$ python -q
>>> import numpy as np
>>> import numpy.linalg as la
>>> np.set_printoptions(precision=2, suppress=True, linewidth=200, legacy="1.25")
>>> data = np.loadtxt("w.csv", delimiter=",")
>>> data
array([[0., 0., 1., 0., 0., 1., 0., 0., 1., 0., 0., 1.],
       [0., 0., 0., 1., 0., 0., 1., 1., 0., 0., 0., 0.],
       [1., 0., 0., 0., 0., 1., 0., 0., 1., 0., 1., 1.],
       [0., 1., 0., 0., 0., 0., 1., 1., 0., 0., 0., 0.],
       [0., 0., 0., 0., 0., 0., 0., 0., 0., 1., 0., 0.],
       [1., 0., 1., 0., 0., 0., 0., 0., 0., 0., 0., 0.],
       [0., 1., 0., 1., 0., 0., 0., 1., 0., 0., 0., 0.],
       [0., 1., 0., 1., 0., 0., 1., 0., 0., 0., 0., 0.],
       [1., 0., 1., 0., 0., 0., 0., 0., 0., 0., 0., 1.],
       [0., 0., 0., 0., 1., 0., 0., 0., 0., 0., 0., 0.],
       [0., 0., 1., 0., 0., 0., 0., 0., 0., 0., 0., 1.],
       [1., 0., 1., 0., 0., 0., 0., 0., 1., 0., 1., 0.]])
>>> w, V = la.eigh(data)
>>> la.svd(data, compute_uv=False)
array([3.59, 3.  , 1.75, 1.62, 1.  , 1.  , 1.  , 1.  , 1.  , 1.  , 0.62, 0.16])
>>> w
array([-1.75, -1.62, -1.  , -1.  , -1.  , -1.  , -1.  ,  0.16,  0.62,  1.  ,  3.  ,  3.59])
>>> la.eigvalsh(data @ data)
array([ 0.03,  0.38,  1.  ,  1.  ,  1.  ,  1.  ,  1.  ,  1.  ,  2.62,  3.07,  9.  , 12.91])
>>> np.round(V.T @ V, 2) + 0
array([[1., 0., 0., 0., 0., 0., 0., 0., 0., 0., 0., 0.],
       [0., 1., 0., 0., 0., 0., 0., 0., 0., 0., 0., 0.],
       [0., 0., 1., 0., 0., 0., 0., 0., 0., 0., 0., 0.],
       [0., 0., 0., 1., 0., 0., 0., 0., 0., 0., 0., 0.],
       [0., 0., 0., 0., 1., 0., 0., 0., 0., 0., 0., 0.],
       [0., 0., 0., 0., 0., 1., 0., 0., 0., 0., 0., 0.],
       [0., 0., 0., 0., 0., 0., 1., 0., 0., 0., 0., 0.],
       [0., 0., 0., 0., 0., 0., 0., 1., 0., 0., 0., 0.],
       [0., 0., 0., 0., 0., 0., 0., 0., 1., 0., 0., 0.],
       [0., 0., 0., 0., 0., 0., 0., 0., 0., 1., 0., 0.],
       [0., 0., 0., 0., 0., 0., 0., 0., 0., 0., 1., 0.],
       [0., 0., 0., 0., 0., 0., 0., 0., 0., 0., 0., 1.]])
>>> round(w.sum(), 2), np.trace(data)
(-0.0, 0.0)
